>>> import numpy as np
>>> np.set_printoptions(precision=3, suppress=True, linewidth=120)
>>> data = np.loadtxt("case3.csv", delimiter=",")
>>> data
array([[ 2.,  2.,  3.,  0., -2., -3.,  3.,  0., -1., -1.,  2.],
       [ 2.,  2.,  2.,  3.,  0., -2., -3.,  3.,  0., -1., -1.],
       [ 3.,  2.,  2.,  2.,  3.,  0., -2., -3.,  3.,  0., -1.],
       [ 0.,  3.,  2.,  2.,  2.,  3.,  0., -2., -3.,  3.,  0.],
       [-2.,  0.,  3.,  2.,  2.,  2.,  3.,  0., -2., -3.,  3.],
       [-3., -2.,  0.,  3.,  2.,  2.,  2.,  3.,  0., -2., -3.],
       [ 3., -3., -2.,  0.,  3.,  2.,  2.,  2.,  3.,  0., -2.],
       [ 0.,  3., -3., -2.,  0.,  3.,  2.,  2.,  2.,  3.,  0.],
       [-1.,  0.,  3., -3., -2.,  0.,  3.,  2.,  2.,  2.,  3.],
       [-1., -1.,  0.,  3., -3., -2.,  0.,  3.,  2.,  2.,  2.],
       [ 2., -1., -1.,  0.,  3., -3., -2.,  0.,  3.,  2.,  2.]])
>>> # symmetric, so the eigenvalues are real
>>> vec = np.array([2, -5, -3, -2, 0, -2, 0, 1, 0, -1, -1])
>>> target = data @ vec
>>> coef, lr = np.zeros(11), 1 / np.linalg.norm(data, 2) ** 2
>>> for i in range(250):
...     coef -= lr * data.T @ (data @ coef - target)
...     if i % 50 == 0: print(i, round(np.linalg.norm(data @ coef - target), 3))
... 
0 20.039
50 0.153
100 0.018
150 0.003
200 0.0
>>> round(float(np.linalg.cond(data)), 3)
5.262
>>> coef.round(3) + 0
array([ 2., -5., -3., -2.,  0., -2.,  0.,  1.,  0., -1., -1.])
>>> M2 = data / np.linalg.norm(data, axis=1, keepdims=True)
>>> cov = M2 @ M2.T
>>> np.round(np.degrees(np.arccos(np.clip(cov[9, 5], -1, 1))), 3)
np.float64(86.574)
>>> (np.abs(cov) > 0.9).astype(int)
array([[1, 0, 0, 0, 0, 0, 0, 0, 0, 0, 0],
       [0, 1, 0, 0, 0, 0, 0, 0, 0, 0, 0],
       [0, 0, 1, 0, 0, 0, 0, 0, 0, 0, 0],
       [0, 0, 0, 1, 0, 0, 0, 0, 0, 0, 0],
       [0, 0, 0, 0, 1, 0, 0, 0, 0, 0, 0],
       [0, 0, 0, 0, 0, 1, 0, 0, 0, 0, 0],
       [0, 0, 0, 0, 0, 0, 1, 0, 0, 0, 0],
       [0, 0, 0, 0, 0, 0, 0, 1, 0, 0, 0],
       [0, 0, 0, 0, 0, 0, 0, 0, 1, 0, 0],
       [0, 0, 0, 0, 0, 0, 0, 0, 0, 1, 0],
       [0, 0, 0, 0, 0, 0, 0, 0, 0, 0, 1]])
>>> np.linalg.norm(M2, axis=1)
array([1., 1., 1., 1., 1., 1., 1., 1., 1., 1., 1.])
>>> (cov - 2 * np.eye(11)).round(6).argmax(axis=1)
array([ 8,  2, 10,  2,  5,  4,  5,  8,  0,  8,  2])
>>> np.argwhere(np.triu(np.abs(cov) > 0.95, 1))
array([], shape=(0, 2), dtype=int64)
>>> w, evecs = np.linalg.eigh(data)
>>> vec = np.array([1, -2, -1, -3, -2, -1, -3, -1, -1, 0, 1])
>>> np.linalg.eigvalsh(data[1:, 1:])
array([-9.045, -8.343, -2.787, -0.44 ,  3.263,  4.148,  6.497,  7.161,  9.407, 10.139])
>>> round(float(vec @ data @ vec / (vec @ vec)), 3), round(float(w[0]), 3), round(float(w[-1]), 3)
(5.688, -10.626, 10.181)
>>> np.all(np.linalg.eigvalsh(data) > 0)
np.False_
>>> def softmax(z):
...     e = np.exp(z - z.max(axis=-1, keepdims=True))
...     return e / e.sum(axis=-1, keepdims=True)
... 
>>> softmax(data).sum(axis=1)
array([1., 1., 1., 1., 1., 1., 1., 1., 1., 1., 1.])
>>> np.round(softmax(10 * data[8]), 3) + 0
array([0.   , 0.   , 0.333, 0.   , 0.   , 0.   , 0.333, 0.   , 0.   , 0.   , 0.333])
>>> softmax(data[8] + 4)
array([0.004, 0.012, 0.236, 0.001, 0.002, 0.012, 0.236, 0.087, 0.087, 0.087, 0.236])
>>> softmax(data[8])
array([0.004, 0.012, 0.236, 0.001, 0.002, 0.012, 0.236, 0.087, 0.087, 0.087, 0.236])
>>> att = data @ data.T / np.sqrt(11)
>>> np.round(softmax(att)[8] @ data, 3) + 0
array([-1.,  0.,  3., -3., -2.,  0.,  3.,  2.,  2.,  2.,  3.])
>>> np.round(softmax(att), 3) + 0
array([[0.999, 0.   , 0.   , 0.   , 0.   , 0.   , 0.   , 0.   , 0.001, 0.   , 0.   ],
       [0.   , 1.   , 0.   , 0.   , 0.   , 0.   , 0.   , 0.   , 0.   , 0.   , 0.   ],
       [0.   , 0.   , 1.   , 0.   , 0.   , 0.   , 0.   , 0.   , 0.   , 0.   , 0.   ],
       [0.   , 0.   , 0.   , 1.   , 0.   , 0.   , 0.   , 0.   , 0.   , 0.   , 0.   ],
       [0.   , 0.   , 0.   , 0.   , 1.   , 0.   , 0.   , 0.   , 0.   , 0.   , 0.   ],
       [0.   , 0.   , 0.   , 0.   , 0.   , 1.   , 0.   , 0.   , 0.   , 0.   , 0.   ],
       [0.   , 0.   , 0.   , 0.   , 0.   , 0.   , 1.   , 0.   , 0.   , 0.   , 0.   ],
       [0.   , 0.   , 0.   , 0.   , 0.   , 0.   , 0.   , 1.   , 0.   , 0.   , 0.   ],
       [0.   , 0.   , 0.   , 0.   , 0.   , 0.   , 0.   , 0.   , 1.   , 0.   , 0.   ],
       [0.   , 0.   , 0.   , 0.   , 0.   , 0.   , 0.   , 0.   , 0.   , 1.   , 0.   ],
       [0.   , 0.   , 0.001, 0.   , 0.   , 0.   , 0.   , 0.   , 0.   , 0.   , 0.999]])
>>> np.round(softmax(att + np.triu(np.full(att.shape, -np.inf), 1)), 3) + 0
array([[1.   , 0.   , 0.   , 0.   , 0.   , 0.   , 0.   , 0.   , 0.   , 0.   , 0.   ],
       [0.   , 1.   , 0.   , 0.   , 0.   , 0.   , 0.   , 0.   , 0.   , 0.   , 0.   ],
       [0.   , 0.   , 1.   , 0.   , 0.   , 0.   , 0.   , 0.   , 0.   , 0.   , 0.   ],
       [0.   , 0.   , 0.   , 1.   , 0.   , 0.   , 0.   , 0.   , 0.   , 0.   , 0.   ],
       [0.   , 0.   , 0.   , 0.   , 1.   , 0.   , 0.   , 0.   , 0.   , 0.   , 0.   ],
       [0.   , 0.   , 0.   , 0.   , 0.   , 1.   , 0.   , 0.   , 0.   , 0.   , 0.   ],
       [0.   , 0.   , 0.   , 0.   , 0.   , 0.   , 1.   , 0.   , 0.   , 0.   , 0.   ],
       [0.   , 0.   , 0.   , 0.   , 0.   , 0.   , 0.   , 1.   , 0.   , 0.   , 0.   ],
       [0.   , 0.   , 0.   , 0.   , 0.   , 0.   , 0.   , 0.   , 1.   , 0.   , 0.   ],
       [0.   , 0.   , 0.   , 0.   , 0.   , 0.   , 0.   , 0.   , 0.   , 1.   , 0.   ],
       [0.   , 0.   , 0.001, 0.   , 0.   , 0.   , 0.   , 0.   , 0.   , 0.   , 0.999]])
>>> arr = np.loadtxt("arr.csv", delimiter=",")
>>> arr
array([[ 2.111,  0.145, -3.873,  1.536,  6.742,  3.153,  4.722,  0.692],
       [ 1.753, -0.476, -3.495,  1.614,  6.235,  3.831,  4.905,  2.066],
       [ 0.219,  2.693,  0.848, -1.358, -2.157, -5.118, -3.929, -6.622],
       [-1.499, -3.372,  1.224,  0.762, -1.299,  4.409,  2.042,  7.681],
       [ 2.357,  0.662, -4.092,  1.432,  6.995,  2.504,  4.448, -0.476],
       [ 2.691,  1.679, -4.24 ,  1.112,  7.   ,  0.981,  3.553, -2.853],
       [-2.593, -3.048,  3.418, -0.261, -5.22 ,  1.963, -1.064,  6.324],
       [ 0.064, -2.463, -1.269,  1.445,  2.836,  5.112,  4.214,  6.189],
       [ 1.24 ,  3.29 , -0.779, -0.914,  0.542, -4.664, -2.514, -7.605],
       [-1.693, -3.41 ,  1.568,  0.635, -1.892,  4.169,  1.649,  7.679],
       [-2.598, -1.318,  4.235, -1.245, -7.081, -1.564, -3.931,  1.995],
       [ 0.523, -2.033, -1.926,  1.553,  3.878,  4.988,  4.584,  5.343],
       [-2.691, -2.834,  3.701, -0.457, -5.769,  1.367, -1.648,  5.74 ],
       [-2.753, -2.543,  3.952, -0.67 , -6.281,  0.674, -2.274,  4.981],
       [-2.525, -3.143,  3.247, -0.155, -4.897,  2.266, -0.748,  6.595],
       [-1.224, -3.284,  0.753,  0.922, -0.496,  4.677,  2.541,  7.597],
       [-2.721, -2.728,  3.807, -0.541, -5.98 ,  1.102, -1.894,  5.459],
       [-0.596,  1.958,  2.026, -1.566, -4.035, -4.955, -4.631, -5.194],
       [ 2.649,  2.944, -3.57 ,  0.362,  5.511, -1.661,  1.366, -6.037],
       [ 1.696,  3.41 , -1.573, -0.633,  1.901, -4.165, -1.643, -7.678],
       [-0.295, -2.75 , -0.733,  1.332,  1.971,  5.11 ,  3.845,  6.727],
       [-1.818, -3.421,  1.797,  0.545, -2.289,  3.988,  1.373,  7.644],
       [-0.058, -2.565, -1.089,  1.409,  2.546,  5.121,  4.096,  6.384],
       [-1.94 , -3.421,  2.025,  0.451, -2.688,  3.787,  1.085,  7.582],
       [ 2.065,  3.406, -2.265, -0.347,  3.113, -3.552, -0.767, -7.482],
       [ 0.991,  3.181, -0.365, -1.043, -0.157, -4.85 , -2.92 , -7.457],
       [ 2.514,  3.157, -3.219,  0.138,  4.845, -2.313,  0.699, -6.635]])
>>> # looks like rank 2
>>> Xc = arr - arr.mean(axis=0)
>>> evecs = np.linalg.svd(Xc)[2][:2]
>>> M2 = Xc - Xc @ evecs.T @ evecs
>>> (Xc @ evecs.T).std(axis=0)
array([7.793, 5.95 ])
>>> np.diag(evecs.T @ evecs)
array([0.076, 0.117, 0.18 , 0.027, 0.502, 0.262, 0.244, 0.591])
>>> cov = data.T @ data
>>> np.linalg.matrix_rank(cov)
np.int64(11)
>>> cov
array([[ 45.,  10.,  -1.,  -1.,  15., -18., -19., -11.,  22.,   8.,  -5.],
       [ 10.,  45.,  18.,   1.,  -5.,   3.,  -6., -15., -13.,  14.,   8.],
       [ -1.,  18.,  53.,  17.,  -5., -11.,   9.,  -8., -18., -13.,  22.],
       [ -1.,   1.,  17.,  52.,  17.,  -2., -14.,   7.,  -8., -15., -11.],
       [ 15.,  -5.,  -5.,  17.,  56.,  23.,  -8., -14.,   9.,  -6., -19.],
       [-18.,   3., -11.,  -2.,  23.,  56.,  23.,  -2., -11.,   3., -18.],
       [-19.,  -6.,   9., -14.,  -8.,  23.,  56.,  17.,  -5.,  -5.,  15.],
       [-11., -15.,  -8.,   7., -14.,  -2.,  17.,  52.,  17.,   1.,  -1.],
       [ 22., -13., -18.,  -8.,   9., -11.,  -5.,  17.,  53.,  18.,  -1.],
       [  8.,  14., -13., -15.,  -6.,   3.,  -5.,   1.,  18.,  45.,  10.],
       [ -5.,   8.,  22., -11., -19., -18.,  15.,  -1.,  -1.,  10.,  45.]])
>>> np.allclose(cov, cov.T)
True
>>> (data @ data.T).shape
(11, 11)
>>> np.trace(cov), (data ** 2).sum()
(np.float64(558.0), np.float64(558.0))
>>> np.linalg.svd(data, compute_uv=False) ** 2
array([112.91 , 103.651, 102.715,  76.861,  55.673,  44.864,  27.076,  11.874,  10.018,   8.281,   4.077])
>>> np.diag(cov)
array([45., 45., 53., 52., 56., 56., 56., 52., 53., 45., 45.])
